$ python -q
>>> import numpy as np
>>> from numpy import linalg as LA
>>> np.set_printoptions(suppress=True, linewidth=120)
>>> E = np.loadtxt("mat.csv", delimiter=",")
>>> print(E.round(2))
[[0.33 0.   0.   0.33 0.   0.   0.   0.   0.33 0.   0.   0.  ]
 [0.33 0.33 0.   0.   0.   0.   0.   0.   0.   0.33 0.   0.  ]
 [0.   0.   0.5  0.   0.   0.   0.   0.5  0.   0.   0.   0.  ]
 [0.   0.   0.2  0.2  0.   0.   0.2  0.   0.2  0.   0.2  0.  ]
 [0.   0.   0.33 0.   0.33 0.   0.   0.   0.33 0.   0.   0.  ]
 [0.   0.   0.   0.   0.33 0.67 0.   0.   0.   0.   0.   0.  ]
 [0.   0.   0.   0.   0.   0.   0.5  0.   0.   0.5  0.   0.  ]
 [0.11 0.   0.   0.11 0.11 0.   0.   0.22 0.11 0.11 0.11 0.11]
 [0.   0.2  0.   0.   0.   0.   0.2  0.   0.2  0.2  0.2  0.  ]
 [0.2  0.   0.   0.2  0.   0.   0.2  0.   0.   0.2  0.   0.2 ]
 [0.   0.   0.   0.   0.17 0.17 0.   0.17 0.   0.   0.33 0.17]
 [0.   0.2  0.   0.2  0.   0.   0.   0.   0.2  0.2  0.   0.2 ]]
>>> # a transition matrix
>>> print(round(float(np.abs(E).max()), 2))
0.67
>>> print(np.round(LA.svd(E, compute_uv=False), 2))
[1.05 0.86 0.75 0.66 0.53 0.46 0.42 0.3  0.27 0.2  0.06 0.02]
>>> np.zeros(12, 12)
Traceback (most recent call last):
  File "<python-input-8>", line 1, in <module>
    np.zeros(12, 12)
    ~~~~~~~~^^^^^^^^
TypeError: Cannot interpret '12' as a data type
>>> print(np.round(E.sum(axis=0), 2))
[0.98 0.73 1.03 1.04 0.94 0.83 1.1  0.89 1.38 1.54 0.84 0.68]
>>> print(np.round(E - E[0], 2))
[[ 0.    0.    0.    0.    0.    0.    0.    0.    0.    0.    0.    0.  ]
 [ 0.    0.33  0.   -0.33  0.    0.    0.    0.   -0.33  0.33  0.    0.  ]
 [-0.33  0.    0.5  -0.33  0.    0.    0.    0.5  -0.33  0.    0.    0.  ]
 [-0.33  0.    0.2  -0.13  0.    0.    0.2   0.   -0.13  0.    0.2   0.  ]
 [-0.33  0.    0.33 -0.33  0.33  0.    0.    0.    0.    0.    0.    0.  ]
 [-0.33  0.    0.   -0.33  0.33  0.67  0.    0.   -0.33  0.    0.    0.  ]
 [-0.33  0.    0.   -0.33  0.    0.    0.5   0.   -0.33  0.5   0.    0.  ]
 [-0.22  0.    0.   -0.22  0.11  0.    0.    0.22 -0.22  0.11  0.11  0.11]
 [-0.33  0.2   0.   -0.33  0.    0.    0.2   0.   -0.13  0.2   0.2   0.  ]
 [-0.13  0.    0.   -0.13  0.    0.    0.2   0.   -0.33  0.2   0.    0.2 ]
 [-0.33  0.    0.   -0.33  0.17  0.17  0.    0.17 -0.33  0.    0.33  0.17]
 [-0.33  0.2   0.   -0.13  0.    0.    0.    0.   -0.13  0.2   0.    0.2 ]]
>>> print(np.unravel_index(np.abs(E).argmax(), E.shape))
(np.int64(5), np.int64(5))
>>> print(np.round(E.mean(axis=0), 2))
[0.08 0.06 0.09 0.09 0.08 0.07 0.09 0.07 0.11 0.13 0.07 0.06]
>>> print(E.shape)
(12, 12)
>>> print(np.round(E.sum(axis=1), 2))
[1. 1. 1. 1. 1. 1. 1. 1. 1. 1. 1. 1.]
>>> pr = np.eye(12)[8]
>>> for _ in range(5):
...     pr = pr @ E
...     print(pr.round(2))
... 
[0.  0.2 0.  0.  0.  0.  0.2 0.  0.2 0.2 0.2 0. ]
[0.11 0.11 0.   0.04 0.03 0.03 0.18 0.03 0.04 0.25 0.11 0.07]
[0.12 0.06 0.02 0.11 0.04 0.04 0.16 0.03 0.08 0.2  0.06 0.09]
[0.1  0.05 0.05 0.12 0.04 0.04 0.16 0.02 0.11 0.17 0.06 0.07]
[0.09 0.05 0.06 0.11 0.04 0.03 0.16 0.04 0.11 0.17 0.07 0.06]
>>> f = np.array([9, -9, -7, -8, 7, -2, 2, 2, 3, 1, -6, -9])
>>> other = E + np.outer(f, np.eye(12)[8])
>>> print(LA.matrix_rank(other - E))
1
>>> print(np.round(LA.det(other) / LA.det(E), 2), round(1 + LA.solve(E, f)[8], 2))
60.0 60.0
>>> other = np.array([[0]])
>>> basis = np.array([[-2, -2, -3, 2, 1, 3, 1, -1],
...     [-2, 0, -2, -3, -2, -3, -3, 2],
...     [2, -2, 3, 1, 3, 1, 3, 3],
...     [1, 1, 3, 0, -2, -1, -2, 3],
...     [-3, -3, 0, 1, -3, 1, -1, 3],
...     [0, 2, -2, -1, -3, 3, 3, -1],
...     [1, 1, -2, -3, 1, -1, 1, -3],
...     [-1, 1, 2, 2, 3, 2, -3, 2]])
>>> W0 = np.block([[other, np.array([[2, -1, 0, -4, 1, -2, 1, 5]])], [np.zeros((8, 1)), basis]])
>>> print(W0)
[[ 0.  2. -1.  0. -4.  1. -2.  1.  5.]
 [ 0. -2. -2. -3.  2.  1.  3.  1. -1.]
 [ 0. -2.  0. -2. -3. -2. -3. -3.  2.]
 [ 0.  2. -2.  3.  1.  3.  1.  3.  3.]
 [ 0.  1.  1.  3.  0. -2. -1. -2.  3.]
 [ 0. -3. -3.  0.  1. -3.  1. -1.  3.]
 [ 0.  0.  2. -2. -1. -3.  3.  3. -1.]
 [ 0.  1.  1. -2. -3.  1. -1.  1. -3.]
 [ 0. -1.  1.  2.  2.  3.  2. -3.  2.]]
>>> # rows and columns are dependent
>>> Uu, s, Vt = LA.svd(W0)
>>> evecs = Vt[:(s > 1e-8).sum()]
>>> rng = np.random.default_rng(310)
>>> x = W0[5] + 5 * W0[3] + rng.integers(2) * np.eye(9)[7]
>>> print(x)
[  0.   7. -13.  15.   6.  12.   6.  14.  18.]
>>> print(round(float(LA.norm(x - evecs.T @ evecs @ x)), 2))
0.0
>>> print(np.round(np.diag(evecs.T @ evecs), 2))
[0. 1. 1. 1. 1. 1. 1. 1. 1.]
>>> print(np.round(evecs.T @ evecs, 2) + 0)
[[0. 0. 0. 0. 0. 0. 0. 0. 0.]
 [0. 1. 0. 0. 0. 0. 0. 0. 0.]
 [0. 0. 1. 0. 0. 0. 0. 0. 0.]
 [0. 0. 0. 1. 0. 0. 0. 0. 0.]
 [0. 0. 0. 0. 1. 0. 0. 0. 0.]
 [0. 0. 0. 0. 0. 1. 0. 0. 0.]
 [0. 0. 0. 0. 0. 0. 1. 0. 0.]
 [0. 0. 0. 0. 0. 0. 0. 1. 0.]
 [0. 0. 0. 0. 0. 0. 0. 0. 1.]]
